In [1]: import numpy as np

In [2]: from numpy import linalg as LA

In [3]: np.set_printoptions(precision=2, suppress=True, linewidth=200)

In [4]: mat = np.load("mat.npy")

In [5]: mat
Out[5]: 
array([[ 6,  0,  7,  1],
       [ 6,  0,  0,  0],
       [ 6, 15,  0,  0],
       [ 6,  0,  1,  0],
       [ 6,  2,  0,  0],
       [ 6, 16,  0,  0],
       [ 6,  6,  0,  0],
       [ 6,  0,  0,  0],
       [ 6, 12,  0,  0],
       [ 6,  0,  0,  0],
       [ 6,  0,  1,  0],
       [ 6,  8,  0,  0]])

In [6]: Y = np.c_[mat[:, :3] @ np.array([[0, 1, 5], [2, -2, -2], [1, 3, 2]]), np.array([0, 3, 1, 2, -2, -3, -1, 3, -2, 2, -2, 0])]

In [7]: Y
Out[7]: 
array([[  7,  27,  44,   0],
       [  0,   6,  30,   3],
       [ 30, -24,   0,   1],
       [  1,   9,  32,   2],
       [  4,   2,  26,  -2],
       [ 32, -26,  -2,  -3],
       [ 12,  -6,  18,  -1],
       [  0,   6,  30,   3],
       [ 24, -18,   6,  -2],
       [  0,   6,  30,   2],
       [  1,   9,  32,  -2],
       [ 16, -10,  14,   0]])

In [8]: LA.norm(LA.qr(mat)[0].T @ Y, axis=0) ** 2 / ((Y ** 2).sum(axis=0) + 1e-12)
Out[8]: array([1.  , 1.  , 1.  , 0.32])

In [9]: LA.matrix_rank(np.c_[mat, Y])
Out[9]: np.int64(5)

In [10]: np.round(LA.lstsq(mat, Y[:, 0])[0], 2) + 0
Out[10]: array([0., 2., 1., 0.])

In [11]: np.round(LA.norm(Y - mat @ LA.lstsq(mat, Y)[0], axis=0), 2) + 0
Out[11]: array([0.  , 0.  , 0.  , 5.75])

In [12]: LA.matrix_rank(Y)
Out[12]: np.int64(4)

In [13]: LA.matrix_rank(mat, rtol=0.1)
Out[13]: np.int64(3)

In [14]: [round(float(x), 2) for x in LA.svd(mat, compute_uv=False)[:3]]
Out[14]: [31.07, 14.47, 6.17]

In [15]: np.round(np.abs(LA.svd(mat)[2][-1]), 2) + 0
Out[15]: array([0.01, 0.  , 0.14, 0.99])

In [16]: round(float(LA.norm(mat, 2) / LA.norm(mat)), 2)
Out[16]: 0.89

In [17]: LA.cond(mat) > 100
Out[17]: np.True_

In [18]: left, sig, VT = LA.svd(mat, full_matrices=False)

In [19]: np.allclose(left * sig @ VT, mat)
Out[19]: True

In [20]: sig
Out[20]: array([31.07, 14.47,  6.17,  0.17])

In [21]: np.round(VT @ VT.T, 2) + 0
Out[21]: 
array([[1., 0., 0., 0.],
       [0., 1., 0., 0.],
       [0., 0., 1., 0.],
       [0., 0., 0., 1.]])

In [22]: np.round(left.T @ mat @ VT.T, 2) + 0
Out[22]: 
array([[31.07,  0.  ,  0.  ,  0.  ],
       [ 0.  , 14.47,  0.  ,  0.  ],
       [ 0.  ,  0.  ,  6.17,  0.  ],
       [ 0.  ,  0.  ,  0.  ,  0.17]])

In [23]: sig / sig[0]
Out[23]: array([1.  , 0.47, 0.2 , 0.01])

In [24]: np.round(np.abs(VT[0]), 2) + 0
Out[24]: array([0.56, 0.83, 0.03, 0.  ])

In [25]: left.shape, sig.shape, VT.shape
Out[25]: ((12, 4), (4,), (4, 4))

In [26]: np.round(left.T @ left, 2) + 0
Out[26]: 
array([[1., 0., 0., 0.],
       [0., 1., 0., 0.],
       [0., 0., 1., 0.],
       [0., 0., 0., 1.]])

In [27]: (sig > 1e-8).sum()
Out[27]: np.int64(4)

In [28]: E = np.loadtxt("w.csv", delimiter=",")

In [29]: E
Out[29]: 
array([[-1.1 , -1.09, -0.61, -1.09,  1.02,  1.  ,  0.27, -0.36],
       [-3.1 , -3.38, -2.17, -3.13,  3.29,  3.19,  1.17, -1.07],
       [ 1.17,  1.19,  0.84,  1.21, -1.2 , -1.3 , -0.4 ,  0.31],
       [-0.33, -0.12, -0.36, -0.43,  0.26,  0.4 ,  0.03,  0.01],
       [ 0.18,  0.12,  0.05, -0.02, -0.13, -0.08,  0.02, -0.01],
       [-5.33, -5.39, -3.67, -5.66,  5.4 ,  5.56,  1.72, -1.65],
       [-2.34, -2.59, -1.25, -2.39,  2.3 ,  2.37,  0.69, -0.54],
       [ 5.75,  5.69,  3.96,  5.73, -5.67, -5.77, -1.94,  2.13],
       [ 3.25,  3.1 ,  2.18,  3.31, -3.25, -3.34, -1.21,  1.15],
       [ 1.  ,  1.09,  0.51,  0.97, -1.14, -1.11, -0.29,  0.35],
       [-0.19, -0.07,  0.04, -0.11,  0.14, -0.01, -0.16,  0.01],
       [-1.77, -1.64, -1.2 , -1.56,  1.62,  1.7 ,  0.71, -0.63]])

In [30]: t3 = np.stack([E, 3 * E, E[::-1]])

In [31]: np.einsum("bij,cij->bc", t3, t3)
Out[31]: 
array([[ 544.61, 1633.83,  175.32],
       [1633.83, 4901.48,  525.96],
       [ 175.32,  525.96,  544.61]])

In [32]: t3.shape
Out[32]: (3, 12, 8)

In [33]: LA.norm(t3, axis=(1, 2))
Out[33]: array([23.34, 70.01, 23.34])

In [34]: LA.matrix_rank(t3.reshape(3, -1))
Out[34]: np.int64(2)

In [35]: m1 = np.loadtxt("run12.csv", delimiter=",")

In [36]: m1.round(2) + 0
Out[36]: 
array([[ 0.  , -0.01,  2.01,  2.02,  0.99, -0.03,  1.99],
       [-0.01,  0.02,  2.01,  1.97,  0.97,  0.02,  1.99],
       [ 0.02,  0.03,  1.99,  2.  ,  1.  , -0.02,  2.03],
       [-0.01,  0.02,  1.95,  2.  ,  1.  ,  0.01,  2.01],
       [ 1.97, -0.04,  1.96,  0.01,  1.01,  0.  ,  2.01],
       [ 1.98,  0.01,  2.05,  0.02,  0.99,  0.02,  2.01],
       [ 2.02,  0.04,  1.97,  0.03,  1.03,  0.04,  2.03],
       [ 1.98,  0.  ,  2.01, -0.02,  1.  , -0.02,  2.01],
       [ 0.97, -0.01,  0.97,  0.  , -0.02, -0.02, -0.01],
       [ 0.98,  0.  ,  1.  , -0.01, -0.02,  0.01,  0.03],
       [ 1.03,  0.  ,  0.98, -0.01,  0.02,  0.02,  0.  ],
       [ 0.99,  0.01,  1.  ,  0.02,  0.  ,  0.01,  0.02]])

In [37]: np.abs(LA.svd(m1)[2][-1])
Out[37]: array([0.23, 0.12, 0.23, 0.22, 0.81, 0.05, 0.41])

In [38]: np.argsort(-LA.norm(m1, axis=0).round(6), kind="stable")[:3]
Out[38]: array([2, 6, 0])

In [39]: Y = np.c_[m1[:, :2] @ np.array([[0, -2], [3, 2]]), np.array([4, 2, 4, 2, 1, 0, 2, 2, 5, 4, 2, 1])]

In [40]: Y.round(2) + 0
Out[40]: 
array([[-0.04, -0.03,  4.  ],
       [ 0.05,  0.06,  2.  ],
       [ 0.08,  0.  ,  4.  ],
       [ 0.05,  0.04,  2.  ],
       [-0.11, -4.01,  1.  ],
       [ 0.02, -3.94,  0.  ],
       [ 0.11, -3.97,  2.  ],
       [ 0.01, -3.96,  2.  ],
       [-0.04, -1.97,  5.  ],
       [ 0.01, -1.95,  4.  ],
       [ 0.  , -2.06,  2.  ],
       [ 0.03, -1.96,  1.  ]])

In [41]: np.round(LA.norm(Y - m1 @ LA.lstsq(m1, Y)[0], axis=0), 2) + 0
Out[41]: array([0.  , 0.  , 3.08])

In [42]: np.round(LA.lstsq(m1, Y[:, 0])[0], 2) + 0
Out[42]: array([0., 3., 0., 0., 0., 0., 0.])

In [43]: LA.matrix_rank(Y)
Out[43]: np.int64(3)
